>>> import numpy as np
>>> np.set_printoptions(suppress=True, linewidth=100)
>>> mat = np.loadtxt("run11.csv", delimiter=",")
>>> mat
array([[ 1.,  3.,  1.,  3.,  1.,  3.],
       [-1., -3., -1., -3., -1., -3.],
       [ 2.,  0.,  2.,  0.,  2.,  0.],
       [ 1.,  3.,  1.,  3.,  1.,  3.],
       [-1., -3., -1., -3., -1., -3.],
       [ 2.,  0.,  2.,  0.,  2.,  0.]])
>>> rk = np.linalg.matrix_rank(mat)
>>> rk
np.int64(2)
>>> null = np.linalg.svd(mat)[2][rk:].T
>>> [int(np.linalg.matrix_rank(mat[:, :j + 1])) for j in range(6)]
[1, 2, 2, 2, 2, 2]
>>> [int(np.linalg.matrix_rank(mat[:i])) for i in range(1, len(mat) + 1)]
[1, 1, 2, 2, 2, 2]
>>> rng = np.random.default_rng(736)
>>> lab = rng.permutation(6)
>>> lab
array([1, 5, 0, 3, 2, 4])
>>> other = mat[lab][:, lab]
>>> round(np.linalg.det(other), 2), np.round(np.linalg.det(mat[lab]), 2)
(np.float64(0.0), np.float64(0.0))
>>> np.allclose(other, mat)
False
>>> other
array([[-3., -3., -1., -3., -1., -1.],
       [ 0.,  0.,  2.,  0.,  2.,  2.],
       [ 3.,  3.,  1.,  3.,  1.,  1.],
       [ 3.,  3.,  1.,  3.,  1.,  1.],
       [ 0.,  0.,  2.,  0.,  2.,  2.],
       [-3., -3., -1., -3., -1., -1.]])
>>> np.diag(other)
array([-3.,  0.,  1.,  3.,  2., -1.])
>>> np.round(np.sort(np.abs(np.linalg.eigvals(other))), 2) + 0
array([0., 0., 0., 0., 0., 2.])
>>> mat.reshape(-1, 2)
array([[ 1.,  3.],
       [ 1.,  3.],
       [ 1.,  3.],
       [-1., -3.],
       [-1., -3.],
       [-1., -3.],
       [ 2.,  0.],
       [ 2.,  0.],
       [ 2.,  0.],
       [ 1.,  3.],
       [ 1.,  3.],
       [ 1.,  3.],
       [-1., -3.],
       [-1., -3.],
       [-1., -3.],
       [ 2.,  0.],
       [ 2.,  0.],
       [ 2.,  0.]])
>>> blk = mat.reshape(6, 2, -1)
>>> blk[:, 0]
array([[ 1.,  3.,  1.],
       [-1., -3., -1.],
       [ 2.,  0.,  2.],
       [ 1.,  3.,  1.],
       [-1., -3., -1.],
       [ 2.,  0.,  2.]])
>>> blk.sum(axis=1)
array([[ 4.,  4.,  4.],
       [-4., -4., -4.],
       [ 2.,  2.,  2.],
       [ 4.,  4.,  4.],
       [-4., -4., -4.],
       [ 2.,  2.,  2.]])
>>> blk.transpose(1, 0, 2)
array([[[ 1.,  3.,  1.],
        [-1., -3., -1.],
        [ 2.,  0.,  2.],
        [ 1.,  3.,  1.],
        [-1., -3., -1.],
        [ 2.,  0.,  2.]],

       [[ 3.,  1.,  3.],
        [-3., -1., -3.],
        [ 0.,  2.,  0.],
        [ 3.,  1.,  3.],
        [-3., -1., -3.],
        [ 0.,  2.,  0.]]])
>>> np.einsum("ihd,jhd->hij", blk, blk).shape
(2, 6, 6)
